% ipython --no-banner

In [1]: import numpy as np

In [2]: np.set_printoptions(suppress=True, linewidth=140)

In [3]: W0 = np.loadtxt("run11.csv", delimiter=",")

In [4]: W0
Out[4]: 
array([[ 1., -1.,  1., -1.],
       [ 1.,  0.,  0.,  0.],
       [ 1.,  1.,  1.,  1.],
       [ 1.,  2.,  4.,  8.]])

In [5]: other = np.linalg.invert(W0)
AttributeError: module 'numpy.linalg' has no attribute 'invert'


In [6]: other = np.linalg.inv(W0)

In [7]: np.round(np.linalg.det(W0) * other, 2) + 0
Out[7]: 
array([[  0.,  12.,   0.,   0.],
       [ -4.,  -6.,  12.,  -2.],
       [  6., -12.,   6.,   0.],
       [ -2.,   6.,  -6.,   2.]])

In [8]: vec = np.array([1, 6, 0, 6])

In [9]: rhs = W0 @ vec

In [10]: rhs
Out[10]: array([-11.,   1.,  13.,  61.])

In [11]: np.round(np.linalg.solve(W0, W0[:, 1]), 2) + 0
Out[11]: array([0., 1., 0., 0.])

In [12]: np.linalg.solve(W0, rhs[:-1])
ValueError: solve1: Input operand 1 has a mismatch in its core dimension 0, with gufunc signature (m,m),(m)->(m) (size 3 is different from 4)


In [13]: np.round(np.linalg.solve(W0, rhs), 2)
Out[13]: array([ 1.,  6., -0.,  6.])

In [14]: np.round(np.linalg.solve(W0.T, W0[3]), 2)
Out[14]: array([0., 0., 0., 1.])

In [15]: th = np.deg2rad(30)

In [16]: data = np.eye(5)

In [17]: data[np.ix_([3, 1], [3, 1])] = [[np.cos(th), -np.sin(th)], [np.sin(th), np.cos(th)]]

In [18]: data.round(2)
Out[18]: 
array([[ 1.  ,  0.  ,  0.  ,  0.  ,  0.  ],
       [ 0.  ,  0.87,  0.  ,  0.5 ,  0.  ],
       [ 0.  ,  0.  ,  1.  ,  0.  ,  0.  ],
       [ 0.  , -0.5 ,  0.  ,  0.87,  0.  ],
       [ 0.  ,  0.  ,  0.  ,  0.  ,  1.  ]])

In [19]: u = np.array([-1, 2, 1, 1, 1])

In [20]: other = data + np.outer(u, np.eye(5)[1])

In [21]: other.round(2)
Out[21]: 
array([[ 1.  , -1.  ,  0.  ,  0.  ,  0.  ],
       [ 0.  ,  2.87,  0.  ,  0.5 ,  0.  ],
       [ 0.  ,  1.  ,  1.  ,  0.  ,  0.  ],
       [ 0.  ,  0.5 ,  0.  ,  0.87,  0.  ],
       [ 0.  ,  1.  ,  0.  ,  0.  ,  1.  ]])

In [22]: vec = np.array([2, -1, -1, 1, 1])

In [23]: np.round(np.einsum("ij,j->i", data, vec), 2)
Out[23]: array([ 2.  , -0.37, -1.  ,  1.37,  1.  ])

In [24]: np.round(data @ np.eye(5)[3], 2)
Out[24]: array([0.  , 0.5 , 0.  , 0.87, 0.  ])

In [25]: np.round((data * vec).sum(axis=1), 2)
Out[25]: array([ 2.  , -0.37, -1.  ,  1.37,  1.  ])

In [26]: (data @ vec).argmax()
Out[26]: np.int64(0)

In [27]: np.linalg.norm(data @ vec) <= np.linalg.norm(data, 2) * np.linalg.norm(vec) + 1e-9
Out[27]: np.True_

In [28]: other = np.inv(data)
AttributeError: module 'numpy' has no attribute 'inv'


In [29]: other = np.linalg.inv(data)

In [30]: np.round(data @ other, 2) + 0
Out[30]: 
array([[1., 0., 0., 0., 0.],
       [0., 1., 0., 0., 0.],
       [0., 0., 1., 0., 0.],
       [0., 0., 0., 1., 0.],
       [0., 0., 0., 0., 1.]])

In [31]: round(float(np.linalg.cond(data)), 2)
Out[31]: 1.0

In [32]: np.round(np.linalg.inv(other), 2)
Out[32]: 
array([[ 1.  ,  0.  ,  0.  ,  0.  ,  0.  ],
       [ 0.  ,  0.87,  0.  ,  0.5 ,  0.  ],
       [ 0.  ,  0.  ,  1.  ,  0.  ,  0.  ],
       [ 0.  , -0.5 ,  0.  ,  0.87,  0.  ],
       [ 0.  ,  0.  ,  0.  ,  0.  ,  1.  ]])

In [33]: (np.abs(other) > 1e-9).astype(int)
Out[33]: 
array([[1, 0, 0, 0, 0],
       [0, 1, 0, 1, 0],
       [0, 0, 1, 0, 0],
       [0, 1, 0, 1, 0],
       [0, 0, 0, 0, 1]])

In [34]: np.allclose(other, data.T)
Out[34]: True

In [35]: np.round(np.linalg.norm(data, axis=0), 2)
Out[35]: array([1., 1., 1., 1., 1.])

In [36]: np.round(np.linalg.svd(data, compute_uv=False), 2)
Out[36]: array([1., 1., 1., 1., 1.])

In [37]: np.round(data.T @ data, 2) + 0
Out[37]: 
array([[1., 0., 0., 0., 0.],
       [0., 1., 0., 0., 0.],
       [0., 0., 1., 0., 0.],
       [0., 0., 0., 1., 0.],
       [0., 0., 0., 0., 1.]])

In [38]: J = np.loadtxt("x.csv", delimiter=",")

In [39]: J
Out[39]: 
array([[1.  , 0.2 , 0.04, 0.01, 0.  , 0.  ],
       [0.2 , 1.  , 0.2 , 0.04, 0.01, 0.  ],
       [0.04, 0.2 , 1.  , 0.2 , 0.04, 0.01],
       [0.01, 0.04, 0.2 , 1.  , 0.2 , 0.04],
       [0.  , 0.01, 0.04, 0.2 , 1.  , 0.2 ],
       [0.  , 0.  , 0.01, 0.04, 0.2 , 1.  ]])

In [40]: w, V = np.linalg.eigh(J)

In [41]: np.round(V.T @ V, 2) + 0
Out[41]: 
array([[1., 0., 0., 0., 0., 0.],
       [0., 1., 0., 0., 0., 0.],
       [0., 0., 1., 0., 0., 0.],
       [0., 0., 0., 1., 0., 0.],
       [0., 0., 0., 0., 1., 0.],
       [0., 0., 0., 0., 0., 1.]])

In [42]: np.round(np.linalg.eigvalsh(J + 2 * np.eye(6)), 2)
Out[42]: array([2.69, 2.76, 2.87, 3.03, 3.24, 3.42])

In [43]: np.round(np.linalg.svd(J, compute_uv=False), 2)
Out[43]: array([1.42, 1.24, 1.03, 0.87, 0.76, 0.69])

In [44]: w.round(2)
Out[44]: array([0.69, 0.76, 0.87, 1.03, 1.24, 1.42])

In [45]: np.round(np.linalg.eigvalsh(J @ J), 2)
Out[45]: array([0.47, 0.57, 0.75, 1.06, 1.53, 2.03])

In [46]: np.unique(w.round(6) + 0, return_counts=True)[1]
Out[46]: array([1, 1, 1, 1, 1, 1])

In [47]: np.abs(V[:, -1]).round(6).argmax()
Out[47]: np.int64(2)

In [48]: u, g = data[2], data[3]

In [49]: u @ g
Out[49]: np.float64(0.0)

In [50]: pr = (u @ g) / (u @ u) * u

In [51]: np.linalg.matrix_rank(np.outer(u, g))
Out[51]: np.int64(1)

In [52]: np.round(g - pr, 2)
Out[52]: array([ 0.  , -0.5 ,  0.  ,  0.87,  0.  ])

In [53]: pr
Out[53]: array([0., 0., 0., 0., 0.])

In [54]: other = np.linalg.inv(J)

In [55]: round(np.linalg.slogdet(J)[0], 2)
Out[55]: np.float64(1.0)

In [56]: np.round(J @ other, 2) + 0
Out[56]: 
array([[1., 0., 0., 0., 0., 0.],
       [0., 1., 0., 0., 0., 0.],
       [0., 0., 1., 0., 0., 0.],
       [0., 0., 0., 1., 0., 0.],
       [0., 0., 0., 0., 1., 0.],
       [0., 0., 0., 0., 0., 1.]])

In [57]: np.allclose(other, J.T)
Out[57]: False

In [58]: other.round(2) + 0
Out[58]: 
array([[ 1.04, -0.21,  0.  ,  0.  ,  0.  ,  0.  ],
       [-0.21,  1.08, -0.21,  0.  ,  0.  ,  0.  ],
       [ 0.  , -0.21,  1.08, -0.21,  0.  ,  0.  ],
       [ 0.  ,  0.  , -0.21,  1.08, -0.21,  0.  ],
       [ 0.  ,  0.  ,  0.  , -0.21,  1.08, -0.21],
       [ 0.  ,  0.  ,  0.  ,  0.  , -0.21,  1.04]])

In [59]: q, V = np.linalg.qr(J[:, :5])[0], np.linalg.qr(J[:, 5:])[0]

In [60]: s = np.linalg.svd(q.T @ V, compute_uv=False)

In [61]: s.round(2)
Out[61]: array([0.39])

In [62]: (s > 0.9).sum()
Out[62]: np.int64(0)

In [63]: m1 = np.load("mat.npy")

In [64]: m1
Out[64]: 
array([[  1.,  -2.,   8.],
       [ 12.,  -9.,  12.],
       [ -4.,   2., -11.]])

In [65]: rng = np.random.default_rng(722762)

In [66]: other = m1 + rng.integers(-2, 3, (3, 2)) @ rng.integers(-2, 3, (2, 3))

In [67]: other
Out[67]: 
array([[  2.,   0.,   9.],
       [ 11.,  -9.,  11.],
       [ -5.,  -1., -12.]])

In [68]: np.abs(other - m1).sum(axis=1)
Out[68]: array([4., 2., 5.])

In [69]: np.round(np.linalg.svd(other - m1, compute_uv=False), 2) + 0
Out[69]: array([4.17, 1.27, 0.  ])

In [70]: np.linalg.matrix_rank(other - m1, tol=1e-8)
Out[70]: np.int64(2)

In [71]: other = np.array([[-2, -1], [-2, 1]])

In [72]: cent = np.kron(other, m1)

In [73]: np.round(np.linalg.norm(cent, 2), 2), round(float(np.linalg.norm(other, 2) * np.linalg.norm(m1, 2)), 2)
Out[73]: (np.float64(65.51), 65.51)

In [74]: other = np.array([[-1, -2, 0, 0]])

In [75]: feats = np.block([[np.zeros((1, 1)), other], [other.T, np.zeros((4, 4))]])

In [76]: feats
Out[76]: 
array([[ 0., -1., -2.,  0.,  0.],
       [-1.,  0.,  0.,  0.,  0.],
       [-2.,  0.,  0.,  0.,  0.],
       [ 0.,  0.,  0.,  0.,  0.],
       [ 0.,  0.,  0.,  0.,  0.]])

In [77]: np.all(np.linalg.eigvalsh(feats) > 0)
Out[77]: np.False_

In [78]: np.linalg.cholesky(feats)
LinAlgError: Matrix is not positive definite


In [79]: arr = np.array([[-0.4, 0.1, -1.4, -1.1, -1.3, 0.7],
    ...:     [0.1, -0.2, -0.1, -1.3, 0.6, 0.9],
    ...:     [0.2, 0.0, -0.9, -0.4, 0.1, 2.3],
    ...:     [0.2, 1.7, -1.0, -0.1, -0.1, 0.0],
    ...:     [-1.0, 1.3, -0.6, 0.2, 0.2, -0.5],
    ...:     [0.3, 0.6, 0.1, 0.1, -0.5, -0.6]])

In [80]: arr
Out[80]: 
array([[-0.4,  0.1, -1.4, -1.1, -1.3,  0.7],
       [ 0.1, -0.2, -0.1, -1.3,  0.6,  0.9],
       [ 0.2,  0. , -0.9, -0.4,  0.1,  2.3],
       [ 0.2,  1.7, -1. , -0.1, -0.1,  0. ],
       [-1. ,  1.3, -0.6,  0.2,  0.2, -0.5],
       [ 0.3,  0.6,  0.1,  0.1, -0.5, -0.6]])

In [81]: vec = np.array([-2, -1, -1, 1, 0, -2])

In [82]: (arr @ vec).argmax()
Out[82]: np.int64(4)

In [83]: np.sign((arr @ vec).round(6))
Out[83]: array([-1., -1., -1., -1.,  1.,  0.])

In [84]: np.round(arr @ (2 * vec), 2)
Out[84]: array([-0.8, -6. , -9. , -2.4,  5. ,  0. ])

In [85]: np.round((arr * vec).sum(axis=1), 2)
Out[85]: array([-0.4, -3. , -4.5, -1.2,  2.5,  0. ])

In [86]: np.round(np.abs(np.linalg.eigvals(arr)).max(), 2)
Out[86]: np.float64(1.77)

In [87]: np.allclose(arr @ arr.T, arr.T @ arr)
Out[87]: False

In [88]: other = np.inv(arr)
AttributeError: module 'numpy' has no attribute 'inv'


In [89]: other = np.linalg.inv(arr)

In [90]: np.round(arr @ other, 2) + 0
Out[90]: 
array([[1., 0., 0., 0., 0., 0.],
       [0., 1., 0., 0., 0., 0.],
       [0., 0., 1., 0., 0., 0.],
       [0., 0., 0., 1., 0., 0.],
       [0., 0., 0., 0., 1., 0.],
       [0., 0., 0., 0., 0., 1.]])

In [91]: round(np.linalg.cond(arr), 2)
Out[91]: np.float64(13.95)

In [92]: other = arr + rng.integers(-2, 3, (6, 5)) @ rng.integers(-2, 3, (5, 6))

In [93]: other.round(2)
Out[93]: 
array([[-6.4,  1.1, -6.4,  0.9,  1.7, -2.3],
       [ 1.1,  2.8, -2.1, -7.3, -5.4,  4.9],
       [ 2.2,  5. , -6.9, -1.4, -2.9,  8.3],
       [-5.8, -1.3,  2. ,  1.9,  0.9, -7. ],
       [-1. , -0.7, -0.6, -5.8, -1.8, -1.5],
       [ 4.3, -1.4,  5.1, -4.9, -7.5,  0.4]])

In [94]: np.linalg.matrix_rank(other - arr, tol=1e-8)
Out[94]: np.int64(5)

In [95]: idx = rng.permutation(6)

In [96]: idx
Out[96]: array([2, 5, 3, 1, 0, 4])

In [97]: other = arr[idx][:, idx]

In [98]: np.trace(other)
Out[98]: np.float64(-2.0)

In [99]: np.allclose(other, arr)
Out[99]: False

In [100]: other
Out[100]: 
array([[-0.9,  2.3, -0.4,  0. ,  0.2,  0.1],
       [ 0.1, -0.6,  0.1,  0.6,  0.3, -0.5],
       [-1. ,  0. , -0.1,  1.7,  0.2, -0.1],
       [-0.1,  0.9, -1.3, -0.2,  0.1,  0.6],
       [-1.4,  0.7, -1.1,  0.1, -0.4, -1.3],
       [-0.6, -0.5,  0.2,  1.3, -1. ,  0.2]])

In [101]: np.diag(other)
Out[101]: array([-0.9, -0.6, -0.1, -0.2, -0.4,  0.2])
